$ python -q
>>> import numpy as np
>>> import numpy.linalg as la
>>> np.set_printoptions(precision=2, suppress=True, linewidth=120, floatmode="fixed")
>>> rng = np.random.default_rng(130444)
>>> th = rng.uniform(0, 2 * np.pi, 14)
>>> Q, _ = la.qr(np.array([[-1.3, -0.6], [-0.4, 1.4], [1.2, -0.6], [-0.8, -0.3]]))
>>> K = 10 * np.c_[np.cos(th), np.sin(th)] @ Q.T
>>> K
array([[-4.61,  8.11, -2.68, -2.42],
       [-1.24, -7.54,  6.36, -1.08],
       [ 3.38,  6.09, -6.80,  2.30],
       [-1.84, -7.20,  6.53, -1.42],
       [ 1.58,  7.36, -6.46,  1.27],
       [-6.79, -1.52,  5.85, -4.16],
       [ 3.24,  6.21, -6.78,  2.22],
       [-7.04, -0.92,  5.59, -4.28],
       [ 6.98,  1.09, -5.67,  4.25],
       [-5.67,  7.49, -1.49, -3.09],
       [-6.71,  6.40,  0.03, -3.76],
       [-7.18, -0.54,  5.41, -4.35],
       [-7.02, -0.98,  5.62, -4.27],
       [ 7.13,  0.69, -5.49,  4.32]])
>>> left, sv, VT = la.svd(K)
>>> evecs = VT[:(sv > 1e-8).sum()]
>>> vec = K[9] + -1 * K[6] + rng.integers(2) * np.eye(4)[1]
>>> vec
array([-8.91,  1.28,  5.30, -5.31])
>>> la.matrix_rank(np.vstack([K, vec]))
np.int64(2)
>>> np.diag(evecs.T @ evecs)
array([0.60, 0.73, 0.46, 0.21])
>>> np.round(la.norm(vec - evecs.T @ evecs @ vec), 2)
np.float64(0.0)
>>> np.allclose(evecs.T @ evecs @ vec, vec)
True
>>> evecs.T @ evecs
array([[ 0.60, -0.21, -0.27,  0.35],
       [-0.21,  0.73, -0.38, -0.09],
       [-0.27, -0.38,  0.46, -0.18],
       [ 0.35, -0.09, -0.18,  0.21]])
>>> gram = np.cov(K, rowvar=False)
>>> K.std(axis=0)
array([5.18, 5.10, 5.44, 3.15])
>>> np.round(la.eigvalsh(gram)[::-1], 2) + 0
array([70.61, 28.92,  0.00,  0.00])
>>> np.polyfit(K[:, 3], K[:, 1], 1)
array([0.28, 2.05])
>>> gram
array([[ 28.93,   2.91, -22.34,  17.54],
       [  2.91,  27.97, -22.40,   2.97],
       [-22.34, -22.40,  31.93, -14.43],
       [ 17.54,   2.97, -14.43,  10.69]])
>>> np.round(np.corrcoef(K[:, 3], K[:, 1])[0, 1], 2)
np.float64(0.17)
>>> la.matrix_rank(K, rtol=0.1)
np.int64(2)
>>> J = np.loadtxt("x.csv", delimiter=",")
>>> J
array([[ 0.84,  0.32,  0.13, -0.11],
       [ 0.32,  0.35, -0.27,  0.22],
       [ 0.13, -0.27,  0.89,  0.09],
       [-0.11,  0.22,  0.09,  0.92]])
>>> rk = la.matrix_rank(J)
>>> rk
np.int64(3)
>>> ns = la.svd(J)[2][rk:].T
>>> [int(la.matrix_rank(J[:, :j + 1])) for j in range(4)]
[1, 2, 3, 3]
>>> la.matrix_rank(J.T @ J), la.matrix_rank(J @ J.T)
(np.int64(3), np.int64(3))
>>> [int(la.matrix_rank(np.delete(J, i, axis=0))) for i in range(4)]
[3, 3, 3, 3]
>>> J @ la.pinv(J) @ J
array([[ 0.84,  0.32,  0.13, -0.11],
       [ 0.32,  0.35, -0.27,  0.22],
       [ 0.13, -0.27,  0.89,  0.09],
       [-0.11,  0.22,  0.09,  0.92]])
>>> np.allclose(J[:-1].T @ la.lstsq(J[:-1].T, J[-1])[0], J[-1])
True
>>> np.abs(np.diag(la.qr(J)[1])) > 1e-9
array([ True,  True,  True, False])
>>> w, evecs = la.eigh(J)
>>> np.round(w.sum(), 2), np.trace(J)
(np.float64(3.0), np.float64(3.0))
>>> la.eigvalsh(J + 2 * np.eye(4))
array([2.00, 3.00, 3.00, 3.00])
>>> (w > 1e-8).sum(), (w < -1e-8).sum()
(np.int64(3), np.int64(0))
>>> evecs @ np.diag(w) @ evecs.T
array([[ 0.84,  0.32,  0.13, -0.11],
       [ 0.32,  0.35, -0.27,  0.22],
       [ 0.13, -0.27,  0.89,  0.09],
       [-0.11,  0.22,  0.09,  0.92]])
>>> np.round(la.svd(J, compute_uv=False), 2) + 0
array([1.00, 1.00, 1.00, 0.00])
>>> w.round(2) + 0
array([0.00, 1.00, 1.00, 1.00])
>>> np.round(evecs.T @ evecs, 2) + 0
array([[1.00, 0.00, 0.00, 0.00],
       [0.00, 1.00, 0.00, 0.00],
       [0.00, 0.00, 1.00, 0.00],
       [0.00, 0.00, 0.00, 1.00]])
>>> F = np.load("dump.npy")
>>> F
array([[ 0.00,  0.00, -1.00,  0.00,  0.00, -1.00, -1.00],
       [ 0.00,  0.00,  0.00, -1.00, -1.00,  0.00,  0.00],
       [-1.00,  0.00,  0.00,  0.00,  0.00, -1.00, -1.00],
       [ 0.00, -1.00,  0.00,  0.00, -1.00,  0.00,  0.00],
       [ 0.00, -1.00,  0.00, -1.00,  0.00,  0.00,  0.00],
       [-1.00,  0.00, -1.00,  0.00,  0.00,  0.00, -1.00],
       [-1.00,  0.00, -1.00,  0.00,  0.00, -1.00,  0.00]])
>>> F @ F
array([[3.00, 0.00, 2.00, 0.00, 0.00, 2.00, 2.00],
       [0.00, 2.00, 0.00, 1.00, 1.00, 0.00, 0.00],
       [2.00, 0.00, 3.00, 0.00, 0.00, 2.00, 2.00],
       [0.00, 1.00, 0.00, 2.00, 1.00, 0.00, 0.00],
       [0.00, 1.00, 0.00, 1.00, 2.00, 0.00, 0.00],
       [2.00, 0.00, 2.00, 0.00, 0.00, 3.00, 2.00],
       [2.00, 0.00, 2.00, 0.00, 0.00, 2.00, 3.00]])
>>> (la.matrix_power((F != 0) + (F.T != 0) + np.eye(7), 7) > 0).astype(int)
array([[1, 0, 1, 0, 0, 1, 1],
       [0, 1, 0, 1, 1, 0, 0],
       [1, 0, 1, 0, 0, 1, 1],
       [0, 1, 0, 1, 1, 0, 0],
       [0, 1, 0, 1, 1, 0, 0],
       [1, 0, 1, 0, 0, 1, 1],
       [1, 0, 1, 0, 0, 1, 1]])
>>> np.flatnonzero(la.matrix_power((F != 0) + (F.T != 0) + np.eye(7), 7)[0])
array([0, 2, 5, 6])
>>> np.round(la.eigvalsh(F).min(), 2)
np.float64(-3.0)
>>> [round(float(la.det(F[:i, :i])), 2) + 0 for i in range(1, 8)]
[0.0, 0.0, 0.0, 1.0, 2.0, 4.0, 6.0]
>>> np.all(la.eigvalsh(F) > 0)
np.False_
>>> u = np.array([5, -1])
>>> np.polyval(u, F[0])
array([-1.00, -1.00, -6.00, -1.00, -1.00, -6.00, -6.00])
>>> np.convolve(F[0], u)
array([ 0.00,  0.00, -5.00,  1.00,  0.00, -5.00, -4.00,  1.00])
>>> np.cross(F[0, :3], F[4, :3])
array([-1.00, -0.00, -0.00])
>>> w, evecs = la.eigh(F)
>>> la.eigvalsh(F @ F)
array([1.00, 1.00, 1.00, 1.00, 1.00, 4.00, 9.00])
>>> np.round(evecs @ np.diag(w) @ evecs.T, 2) + 0
array([[ 0.00,  0.00, -1.00,  0.00,  0.00, -1.00, -1.00],
       [ 0.00,  0.00,  0.00, -1.00, -1.00,  0.00,  0.00],
       [-1.00,  0.00,  0.00,  0.00,  0.00, -1.00, -1.00],
       [ 0.00, -1.00,  0.00,  0.00, -1.00,  0.00,  0.00],
       [ 0.00, -1.00,  0.00, -1.00,  0.00,  0.00,  0.00],
       [-1.00,  0.00, -1.00,  0.00,  0.00,  0.00, -1.00],
       [-1.00,  0.00, -1.00,  0.00,  0.00, -1.00,  0.00]])
>>> np.unique(w.round(6) + 0, return_counts=True)[1]
array([1, 1, 5])
>>> la.eigvalsh(F + 5 * np.eye(7))
array([2.00, 3.00, 6.00, 6.00, 6.00, 6.00, 6.00])
>>> w, evecs = la.eigh(F)
>>> vec = np.array([9, 0, -6, 7, -7, 2, -1])
>>> np.abs(F).sum(axis=1).max(), np.round(np.abs(w).max(), 2)
(np.float64(3.0), np.float64(3.0))
>>> la.eigvalsh(F[1:, 1:])
array([-2.00, -2.00,  1.00,  1.00,  1.00,  1.00])
>>> np.round(vec @ F @ vec / (vec @ vec), 2), np.round(w[0], 2), round(float(w[-1]), 2)
(np.float64(0.93), np.float64(-3.0), 1.0)
>>> vec @ F @ vec
np.float64(204.0)
>>> arr = np.load("test6.npy")
>>> arr
array([[-1.84,  4.14,  2.30,  0.46, -0.92, -0.23,  4.37,  1.15],
       [ 0.32, -0.72, -0.40, -0.08,  0.16,  0.04, -0.76, -0.20],
       [-0.88,  1.98,  1.10,  0.22, -0.44, -0.11,  2.09,  0.55],
       [ 0.00,  0.00,  0.00,  0.00,  0.00,  0.00,  0.00,  0.00],
       [ 0.56, -1.26, -0.70, -0.14,  0.28,  0.07, -1.33, -0.35],
       [ 0.96, -2.16, -1.20, -0.24,  0.48,  0.12, -2.28, -0.60],
       [ 0.64, -1.44, -0.80, -0.16,  0.32,  0.08, -1.52, -0.40],
       [ 0.08, -0.18, -0.10, -0.02,  0.04,  0.01, -0.19, -0.05],
       [ 0.56, -1.26, -0.70, -0.14,  0.28,  0.07, -1.33, -0.35],
       [ 0.48, -1.08, -0.60, -0.12,  0.24,  0.06, -1.14, -0.30],
       [ 0.80, -1.80, -1.00, -0.20,  0.40,  0.10, -1.90, -0.50]])
>>> rk = la.matrix_rank(arr)
>>> rk
np.int64(1)
>>> ns = la.svd(arr)[2][rk:].T
>>> [int(la.matrix_rank(np.delete(arr, i, axis=0))) for i in range(11)]
[1, 1, 1, 1, 1, 1, 1, 1, 1, 1, 1]
>>> np.round(ns @ ns.T, 2) + 0
array([[ 0.93,  0.16,  0.09,  0.02, -0.04, -0.01,  0.17,  0.04],
       [ 0.16,  0.64, -0.20, -0.04,  0.08,  0.02, -0.38, -0.10],
       [ 0.09, -0.20,  0.89, -0.02,  0.04,  0.01, -0.21, -0.06],
       [ 0.02, -0.04, -0.02,  1.00,  0.01,  0.00, -0.04, -0.01],
       [-0.04,  0.08,  0.04,  0.01,  0.98,  0.00,  0.08,  0.02],
       [-0.01,  0.02,  0.01,  0.00,  0.00,  1.00,  0.02,  0.01],
       [ 0.17, -0.38, -0.21, -0.04,  0.08,  0.02,  0.60, -0.11],
       [ 0.04, -0.10, -0.06, -0.01,  0.02,  0.01, -0.11,  0.97]])
>>> [int(la.matrix_rank(arr[:i])) for i in range(1, len(arr) + 1)]
[1, 1, 1, 1, 1, 1, 1, 1, 1, 1, 1]
>>> ns.shape
(8, 7)
>>> np.allclose(arr @ ns, 0)
True
>>> left, sv, VT = la.svd(arr)
>>> evecs = VT[:(sv > 1e-8).sum()]
>>> vec = arr[8] + -2 * arr[2] + rng.integers(2) * np.eye(8)[7]
>>> vec
array([ 2.32, -5.22, -2.90, -0.58,  1.16,  0.29, -5.51, -0.45])
>>> round(float(la.norm(vec - evecs.T @ evecs @ vec)), 2)
0.99
>>> M = np.loadtxt("sample14.csv", delimiter=",")
>>> M
array([[-1.00,  0.00,  0.00,  0.00,  0.00,  0.00,  0.00,  0.00,  0.00],
       [ 1.00,  2.00,  0.00,  0.00,  0.00,  0.00,  0.00,  0.00,  0.00],
       [-3.00,  0.00,  1.00,  0.00,  0.00,  0.00,  0.00,  0.00,  0.00],
       [ 0.00,  0.00,  2.00,  1.00,  0.00,  0.00,  0.00,  0.00,  0.00],
       [ 1.00, -1.00, -3.00,  1.00, -2.00,  0.00,  0.00,  0.00,  0.00],
       [-2.00, -3.00,  2.00,  1.00,  1.00,  2.00,  0.00,  0.00,  0.00],
       [-2.00, -2.00, -3.00,  1.00,  2.00,  1.00, -3.00,  0.00,  0.00],
       [ 3.00, -1.00,  0.00, -2.00, -2.00,  0.00,  3.00,  0.00,  0.00],
       [-2.00, -1.00, -1.00,  0.00,  0.00, -3.00, -2.00,  1.00,  3.00]])
>>> u, r1 = M[0], M[7]
>>> u @ u
np.float64(1.0)
>>> u @ r1
np.float64(-3.0)
>>> pr = (u @ r1) / (u @ u) * u
>>> round(la.norm(u + r1) ** 2 + la.norm(u - r1) ** 2, 2)
np.float64(56.0)
>>> r1 - pr
array([ 0.00, -1.00,  0.00, -2.00, -2.00,  0.00,  3.00,  0.00,  0.00])
>>> pr
array([ 3.00, -0.00, -0.00, -0.00, -0.00, -0.00, -0.00, -0.00, -0.00])
>>> np.outer(u, r1)
array([[-3.00,  1.00, -0.00,  2.00,  2.00, -0.00, -3.00, -0.00, -0.00],
       [ 0.00, -0.00,  0.00, -0.00, -0.00,  0.00,  0.00,  0.00,  0.00],
       [ 0.00, -0.00,  0.00, -0.00, -0.00,  0.00,  0.00,  0.00,  0.00],
       [ 0.00, -0.00,  0.00, -0.00, -0.00,  0.00,  0.00,  0.00,  0.00],
       [ 0.00, -0.00,  0.00, -0.00, -0.00,  0.00,  0.00,  0.00,  0.00],
       [ 0.00, -0.00,  0.00, -0.00, -0.00,  0.00,  0.00,  0.00,  0.00],
       [ 0.00, -0.00,  0.00, -0.00, -0.00,  0.00,  0.00,  0.00,  0.00],
       [ 0.00, -0.00,  0.00, -0.00, -0.00,  0.00,  0.00,  0.00,  0.00],
       [ 0.00, -0.00,  0.00, -0.00, -0.00,  0.00,  0.00,  0.00,  0.00]])
>>> idx = rng.permutation(9)
>>> idx
array([1, 6, 0, 2, 5, 7, 3, 8, 4])
>>> out = M[idx][:, idx]
>>> out
array([[ 2.00,  0.00,  1.00,  0.00,  0.00,  0.00,  0.00,  0.00,  0.00],
       [-2.00, -3.00, -2.00, -3.00,  1.00,  0.00,  1.00,  0.00,  2.00],
       [ 0.00,  0.00, -1.00,  0.00,  0.00,  0.00,  0.00,  0.00,  0.00],
       [ 0.00,  0.00, -3.00,  1.00,  0.00,  0.00,  0.00,  0.00,  0.00],
       [-3.00,  0.00, -2.00,  2.00,  2.00,  0.00,  1.00,  0.00,  1.00],
       [-1.00,  3.00,  3.00,  0.00,  0.00,  0.00, -2.00,  0.00, -2.00],
       [ 0.00,  0.00,  0.00,  2.00,  0.00,  0.00,  1.00,  0.00,  0.00],
       [-1.00, -2.00, -2.00, -1.00, -3.00,  1.00,  0.00,  3.00,  0.00],
       [-1.00,  0.00,  1.00, -3.00,  0.00,  0.00,  1.00,  0.00, -2.00]])
>>> u = np.array([0, -3, 1, -1, -4, 0, -3, 1]) + 0.5
>>> E = np.eye(8) - 2 * np.outer(u, u) / (u @ u)
>>> E
array([[ 0.98,  0.08, -0.05,  0.02,  0.12, -0.02,  0.08, -0.05],
       [ 0.08,  0.58,  0.25, -0.08, -0.58,  0.08, -0.42,  0.25],
       [-0.05,  0.25,  0.85,  0.05,  0.35, -0.05,  0.25, -0.15],
       [ 0.02, -0.08,  0.05,  0.98, -0.12,  0.02, -0.08,  0.05],
       [ 0.12, -0.58,  0.35, -0.12,  0.18,  0.12, -0.58,  0.35],
       [-0.02,  0.08, -0.05,  0.02,  0.12,  0.98,  0.08, -0.05],
       [ 0.08, -0.42,  0.25, -0.08, -0.58,  0.08,  0.58,  0.25],
       [-0.05,  0.25, -0.15,  0.05,  0.35, -0.05,  0.25,  0.85]])
>>> w, evecs = la.eigh(E)
>>> np.unique(w.round(6) + 0, return_counts=True)[1]
array([1, 7])
>>> w
array([-1.00,  1.00,  1.00,  1.00,  1.00,  1.00,  1.00,  1.00])
>>> np.round(evecs.T @ E @ evecs, 2) + 0
array([[-1.00,  0.00,  0.00,  0.00,  0.00,  0.00,  0.00,  0.00],
       [ 0.00,  1.00,  0.00,  0.00,  0.00,  0.00,  0.00,  0.00],
       [ 0.00,  0.00,  1.00,  0.00,  0.00,  0.00,  0.00,  0.00],
       [ 0.00,  0.00,  0.00,  1.00,  0.00,  0.00,  0.00,  0.00],
       [ 0.00,  0.00,  0.00,  0.00,  1.00,  0.00,  0.00,  0.00],
       [ 0.00,  0.00,  0.00,  0.00,  0.00,  1.00,  0.00,  0.00],
       [ 0.00,  0.00,  0.00,  0.00,  0.00,  0.00,  1.00,  0.00],
       [ 0.00,  0.00,  0.00,  0.00,  0.00,  0.00,  0.00,  1.00]])
>>> la.svd(E, compute_uv=False)
array([1.00, 1.00, 1.00, 1.00, 1.00, 1.00, 1.00, 1.00])
